$ python -q
>>> import numpy as np
>>> np.set_printoptions(suppress=True, linewidth=200)
>>> rnd = lambda a: np.round(a, 2) + 0
>>> J = np.load("x.npy")
>>> rnd(J)
array([[ 0.03, -0.14, -0.08,  0.03],
       [-0.14,  0.69,  0.42, -0.14],
       [-0.08,  0.42,  0.25, -0.08],
       [ 0.03, -0.14, -0.08,  0.03]])
>>> def softmax(z):
...     e = np.exp(z - z.max(axis=-1, keepdims=True))
...     return e / e.sum(axis=-1, keepdims=True)
... 
>>> rnd(softmax(J[2]))
array([0.2 , 0.33, 0.28, 0.2 ])
>>> rnd(softmax(J).sum(axis=1))
array([1., 1., 1., 1.])
>>> rnd(softmax(J[2] + 4))
array([0.2 , 0.33, 0.28, 0.2 ])
>>> scores = J @ J.T / np.sqrt(4)
>>> rnd(softmax(scores))
array([[0.26, 0.24, 0.24, 0.26],
       [0.21, 0.31, 0.27, 0.21],
       [0.22, 0.29, 0.26, 0.22],
       [0.26, 0.24, 0.24, 0.26]])
>>> rnd(softmax(scores + np.triu(np.full(scores.shape, -np.inf), 1)))
array([[1.  , 0.  , 0.  , 0.  ],
       [0.4 , 0.6 , 0.  , 0.  ],
       [0.29, 0.37, 0.34, 0.  ],
       [0.26, 0.24, 0.24, 0.26]])
>>> softmax(scores).round(6).argmax(axis=1)
array([0, 1, 1, 0])
>>> rnd(J @ J)
array([[ 0.03, -0.14, -0.08,  0.03],
       [-0.14,  0.69,  0.42, -0.14],
       [-0.08,  0.42,  0.25, -0.08],
       [ 0.03, -0.14, -0.08,  0.03]])
>>> (J - J.T) / 2
array([[0., 0., 0., 0.],
       [0., 0., 0., 0.],
       [0., 0., 0., 0.],
       [0., 0., 0., 0.]])
>>> rnd((J + J.T) / 2)
array([[ 0.03, -0.14, -0.08,  0.03],
       [-0.14,  0.69,  0.42, -0.14],
       [-0.08,  0.42,  0.25, -0.08],
       [ 0.03, -0.14, -0.08,  0.03]])
>>> rnd(np.linalg.det(J))
np.float64(0.0)
>>> np.allclose(J, J.T)
True
>>> ev, vecs = np.linalg.eigvalsh(J)
Traceback (most recent call last):
  File "<python-input-18>", line 1, in <module>
    ev, vecs = np.linalg.eigvalsh(J)
    ^^^^^^^^
ValueError: too many values to unpack (expected 2)
>>> ev, vecs = np.linalg.eigh(J)
>>> (ev > 1e-8).sum(), (ev < -1e-8).sum()
(np.int64(1), np.int64(0))
>>> rnd(ev)
array([0., 0., 0., 1.])
>>> rnd(np.linalg.svd(J, compute_uv=False))
array([1., 0., 0., 0.])
>>> np.unique(ev.round(6) + 0, return_counts=True)[1]
array([3, 1])
>>> rnd(vecs @ np.diag(ev) @ vecs.T)
array([[ 0.03, -0.14, -0.08,  0.03],
       [-0.14,  0.69,  0.42, -0.14],
       [-0.08,  0.42,  0.25, -0.08],
       [ 0.03, -0.14, -0.08,  0.03]])
>>> rnd(vecs.T @ vecs)
array([[1., 0., 0., 0.],
       [0., 1., 0., 0.],
       [0., 0., 1., 0.],
       [0., 0., 0., 1.]])
>>> np.abs(vecs[:, -1]).round(6).argmax()
np.int64(1)
>>> rnd(np.linalg.eigvalsh(J + 3 * np.eye(4)))
array([3., 3., 3., 4.])
>>> x = np.array([-1, 2, 2, 5])
>>> rnd(J @ np.ones(4))
array([-0.17,  0.83,  0.5 , -0.17])
>>> rnd(J @ (2 * x))
array([-0.67,  3.33,  2.  , -0.67])
>>> rnd((J * x).sum(axis=1))
array([-0.33,  1.67,  1.  , -0.33])
>>> rnd(np.einsum("ij,j->i", J, x))
array([-0.33,  1.67,  1.  , -0.33])
>>> np.linalg.norm(J @ x) <= np.linalg.norm(J, 2) * np.linalg.norm(x) + 1e-9
np.True_
>>> rnd(J * x)
array([[-0.03, -0.28, -0.17,  0.14],
       [ 0.14,  1.39,  0.83, -0.69],
       [ 0.08,  0.83,  0.5 , -0.42],
       [-0.03, -0.28, -0.17,  0.14]])
>>> (J @ x).argmax()
np.int64(1)
>>> rnd(np.linalg.norm(J, axis=1))
array([0.17, 0.83, 0.5 , 0.17])
>>> rnd(np.linalg.norm(J, 1)), rnd(np.linalg.norm(J, np.inf))
(np.float64(1.39), np.float64(1.39))
>>> np.linalg.norm(J, axis=1).argmax()
np.int64(1)
>>> rnd(np.linalg.norm(J[1] - J[2]))
np.float64(0.33)
>>> W0 = np.abs(np.array([[-9, 5, 1, -8, 2, 7, 1, -6, 9],
...     [-2, -3, -1, 4, -1, 4, -1, 7, -7],
...     [1, 0, -2, -1, 5, -3, 9, -4, -1],
...     [6, -5, 3, 3, 5, -5, 4, 3, 5],
...     [-7, -3, 1, -9, 7, -4, -8, 3, -1],
...     [3, -9, 3, -4, 1, 6, 8, -1, -9],
...     [-9, 5, -7, -5, 7, 6, -5, -2, -7],
...     [-9, -5, 7, 3, -2, -3, 1, -7, 5],
...     [-1, 8, 0, 7, -5, -9, 0, 7, 3]])) + np.eye(9)
>>> W0 = W0 / W0.sum(axis=1, keepdims=True)
>>> rnd(W0)
array([[0.2 , 0.1 , 0.02, 0.16, 0.04, 0.14, 0.02, 0.12, 0.18],
       [0.06, 0.13, 0.03, 0.13, 0.03, 0.13, 0.03, 0.23, 0.23],
       [0.04, 0.  , 0.11, 0.04, 0.19, 0.11, 0.33, 0.15, 0.04],
       [0.15, 0.12, 0.08, 0.1 , 0.12, 0.12, 0.1 , 0.08, 0.12],
       [0.16, 0.07, 0.02, 0.2 , 0.18, 0.09, 0.18, 0.07, 0.02],
       [0.07, 0.2 , 0.07, 0.09, 0.02, 0.16, 0.18, 0.02, 0.2 ],
       [0.17, 0.09, 0.13, 0.09, 0.13, 0.11, 0.11, 0.04, 0.13],
       [0.21, 0.12, 0.16, 0.07, 0.05, 0.07, 0.02, 0.19, 0.12],
       [0.02, 0.2 , 0.  , 0.17, 0.12, 0.22, 0.  , 0.17, 0.1 ]])
>>> # rows sum to 1
>>> rnd(np.linalg.matrix_power(W0, 100))
array([[0.12, 0.12, 0.07, 0.12, 0.09, 0.13, 0.09, 0.12, 0.14],
       [0.12, 0.12, 0.07, 0.12, 0.09, 0.13, 0.09, 0.12, 0.14],
       [0.12, 0.12, 0.07, 0.12, 0.09, 0.13, 0.09, 0.12, 0.14],
       [0.12, 0.12, 0.07, 0.12, 0.09, 0.13, 0.09, 0.12, 0.14],
       [0.12, 0.12, 0.07, 0.12, 0.09, 0.13, 0.09, 0.12, 0.14],
       [0.12, 0.12, 0.07, 0.12, 0.09, 0.13, 0.09, 0.12, 0.14],
       [0.12, 0.12, 0.07, 0.12, 0.09, 0.13, 0.09, 0.12, 0.14],
       [0.12, 0.12, 0.07, 0.12, 0.09, 0.13, 0.09, 0.12, 0.14],
       [0.12, 0.12, 0.07, 0.12, 0.09, 0.13, 0.09, 0.12, 0.14]])
>>> pr = np.eye(9)[7]
>>> for _ in range(3):
...     pr = pr @ W0
...     print(pr.round(2))
... 
[0.21 0.12 0.16 0.07 0.05 0.07 0.02 0.19 0.12]
[0.12 0.11 0.07 0.11 0.09 0.13 0.1  0.14 0.13]
[0.12 0.12 0.07 0.12 0.09 0.13 0.09 0.12 0.13]
